% ipython --no-banner

In [1]: import numpy as np

In [2]: np.set_printoptions(precision=1, suppress=True, linewidth=140, sign=" ")

In [3]: arr = np.load("test16.npy")

In [4]: arr
Out[4]: 
array([[ 3,  0,  0,  0,  0,  0,  0,  0,  0,  0],
       [ 0,  1,  0,  0,  0,  0,  0,  0,  0,  0],
       [ 0,  0,  2,  0,  0,  0,  0,  0,  0,  0],
       [ 0,  0,  0,  3,  0,  0,  0,  0,  0,  0],
       [ 0,  0,  0,  0,  2,  0,  0,  0,  0,  0],
       [ 0,  0,  0,  0,  0,  1,  0,  0,  0,  0],
       [ 0,  0,  0,  0,  0,  0,  1,  0,  0,  0],
       [ 0,  0,  0,  0,  0,  0,  0,  1,  0,  0],
       [ 0,  0,  0,  0,  0,  0,  0,  0,  2,  0],
       [ 0,  0,  0,  0,  0,  0,  0,  0,  0,  1]])

In [5]: B = np.array([[0, -2, 1],
   ...:     [-2, 0, 1],
   ...:     [-2, 2, 1],
   ...:     [1, -1, 1],
   ...:     [-1, 0, -1],
   ...:     [1, 1, 2],
   ...:     [2, 2, -2],
   ...:     [1, -2, 0],
   ...:     [1, -2, 2],
   ...:     [2, 2, -1]])

In [6]: np.vstack([arr, B.T]).shape
Out[6]: (13, 10)

In [7]: np.linalg.matrix_rank(np.vstack([arr, B.T]))
Out[7]: np.int64(10)

In [8]: np.einsum("ik,kj->ij", arr, B)
Out[8]: 
array([[ 0, -6,  3],
       [-2,  0,  1],
       [-4,  4,  2],
       [ 3, -3,  3],
       [-2,  0, -2],
       [ 1,  1,  2],
       [ 2,  2, -2],
       [ 1, -2,  0],
       [ 2, -4,  4],
       [ 2,  2, -1]])

In [9]: np.einsum("ij,ij->i", arr, arr)
Out[9]: array([ 9,  1,  4,  9,  4,  1,  1,  1,  4,  1])

In [10]: B.T @ arr.T
Out[10]: 
array([[ 0, -2, -4,  3, -2,  1,  2,  1,  2,  2],
       [-6,  0,  4, -3,  0,  1,  2, -2, -4,  2],
       [ 3,  1,  2,  3, -2,  2, -2,  0,  4, -1]])

In [11]: B = np.linalg.inv(arr)

In [12]: arr @ B
Out[12]: 
array([[ 1.,  0.,  0.,  0.,  0.,  0.,  0.,  0.,  0.,  0.],
       [ 0.,  1.,  0.,  0.,  0.,  0.,  0.,  0.,  0.,  0.],
       [ 0.,  0.,  1.,  0.,  0.,  0.,  0.,  0.,  0.,  0.],
       [ 0.,  0.,  0.,  1.,  0.,  0.,  0.,  0.,  0.,  0.],
       [ 0.,  0.,  0.,  0.,  1.,  0.,  0.,  0.,  0.,  0.],
       [ 0.,  0.,  0.,  0.,  0.,  1.,  0.,  0.,  0.,  0.],
       [ 0.,  0.,  0.,  0.,  0.,  0.,  1.,  0.,  0.,  0.],
       [ 0.,  0.,  0.,  0.,  0.,  0.,  0.,  1.,  0.,  0.],
       [ 0.,  0.,  0.,  0.,  0.,  0.,  0.,  0.,  1.,  0.],
       [ 0.,  0.,  0.,  0.,  0.,  0.,  0.,  0.,  0.,  1.]])

In [13]: (np.abs(B) > 1e-9).astype(int)
Out[13]: 
array([[ 1,  0,  0,  0,  0,  0,  0,  0,  0,  0],
       [ 0,  1,  0,  0,  0,  0,  0,  0,  0,  0],
       [ 0,  0,  1,  0,  0,  0,  0,  0,  0,  0],
       [ 0,  0,  0,  1,  0,  0,  0,  0,  0,  0],
       [ 0,  0,  0,  0,  1,  0,  0,  0,  0,  0],
       [ 0,  0,  0,  0,  0,  1,  0,  0,  0,  0],
       [ 0,  0,  0,  0,  0,  0,  1,  0,  0,  0],
       [ 0,  0,  0,  0,  0,  0,  0,  1,  0,  0],
       [ 0,  0,  0,  0,  0,  0,  0,  0,  1,  0],
       [ 0,  0,  0,  0,  0,  0,  0,  0,  0,  1]])

In [14]: round(np.linalg.slogdet(arr)[0], 1)
Out[14]: np.float64(1.0)
